>>> import numpy as np
>>> np.set_printoptions(suppress=True, linewidth=120)
>>> def rd(a):
...     return np.round(a, 3) + 0
... 
>>> W0 = np.array([[0.0, -0.4, 1.4, -0.1, -0.4, -1.4],
...     [-1.6, 0.4, -0.7, -1.0, 1.1, 1.1],
...     [0.3, 0.3, -1.9, 0.8, -0.7, 0.6],
...     [-1.7, -0.2, -1.4, 0.8, 0.5, 0.8],
...     [-0.7, 0.1, -0.7, -0.5, 0.8, 0.2],
...     [1.0, 0.0, 1.3, -0.5, -1.0, 1.9],
...     [0.2, 1.4, 0.5, -0.5, 0.2, -0.2],
...     [-1.2, 0.2, 2.6, -1.0, 0.2, 0.1],
...     [0.8, -1.7, -0.5, -1.5, -0.1, -0.1],
...     [-0.4, 1.6, 0.7, -1.1, 0.1, 1.7],
...     [-0.1, 1.4, -0.2, -1.1, -0.4, 0.4],
...     [1.1, -0.4, 0.0, 0.4, -1.8, -0.3],
...     [-1.0, 1.6, 1.9, 1.2, 0.7, 1.0],
...     [0.9, 0.9, -0.7, -1.4, 0.2, -0.2]])
>>> rng = np.random.default_rng(84)
>>> W0[:, 2] = -1 * W0[:, 1] + 0.02 * rng.normal(size=14)
>>> rd(W0)
array([[ 0.   , -0.4  ,  0.369, -0.1  , -0.4  , -1.4  ],
       [-1.6  ,  0.4  , -0.407, -1.   ,  1.1  ,  1.1  ],
       [ 0.3  ,  0.3  , -0.347,  0.8  , -0.7  ,  0.6  ],
       [-1.7  , -0.2  ,  0.221,  0.8  ,  0.5  ,  0.8  ],
       [-0.7  ,  0.1  , -0.124, -0.5  ,  0.8  ,  0.2  ],
       [ 1.   ,  0.   , -0.003, -0.5  , -1.   ,  1.9  ],
       [ 0.2  ,  1.4  , -1.387, -0.5  ,  0.2  , -0.2  ],
       [-1.2  ,  0.2  , -0.197, -1.   ,  0.2  ,  0.1  ],
       [ 0.8  , -1.7  ,  1.683, -1.5  , -0.1  , -0.1  ],
       [-0.4  ,  1.6  , -1.577, -1.1  ,  0.1  ,  1.7  ],
       [-0.1  ,  1.4  , -1.403, -1.1  , -0.4  ,  0.4  ],
       [ 1.1  , -0.4  ,  0.39 ,  0.4  , -1.8  , -0.3  ],
       [-1.   ,  1.6  , -1.617,  1.2  ,  0.7  ,  1.   ],
       [ 0.9  ,  0.9  , -0.928, -1.4  ,  0.2  , -0.2  ]])
>>> W1 = np.array([[5, 9, 8, 3, 8],
...     [6, 2, 3, 3, 4],
...     [5, 5, 6, 9, 4],
...     [3, 5, 3, 5, 6],
...     [1, 3, 6, 3, 0],
...     [3, 2, 0, 8, 7]])
>>> b = np.array([2, 2, 0, -3, 2])
>>> H = np.maximum(W0 @ W1 + b, 0)
>>> rd((H > 0).mean(axis=0))
array([0.571, 0.357, 0.286, 0.357, 0.357])
>>> W2 = np.array([[-2, -2], [1, -1], [-2, 2], [-2, -1], [-1, -1]])
>>> (H @ W2).round(6).argmax(axis=1)
array([0, 0, 0, 1, 0, 0, 0, 0, 1, 0, 0, 0, 1, 1])
>>> W1 @ W2
array([[-31, -14],
       [-26, -15],
       [-39, -16],
       [-23, -16],
       [-17,   4],
       [-27, -23]])
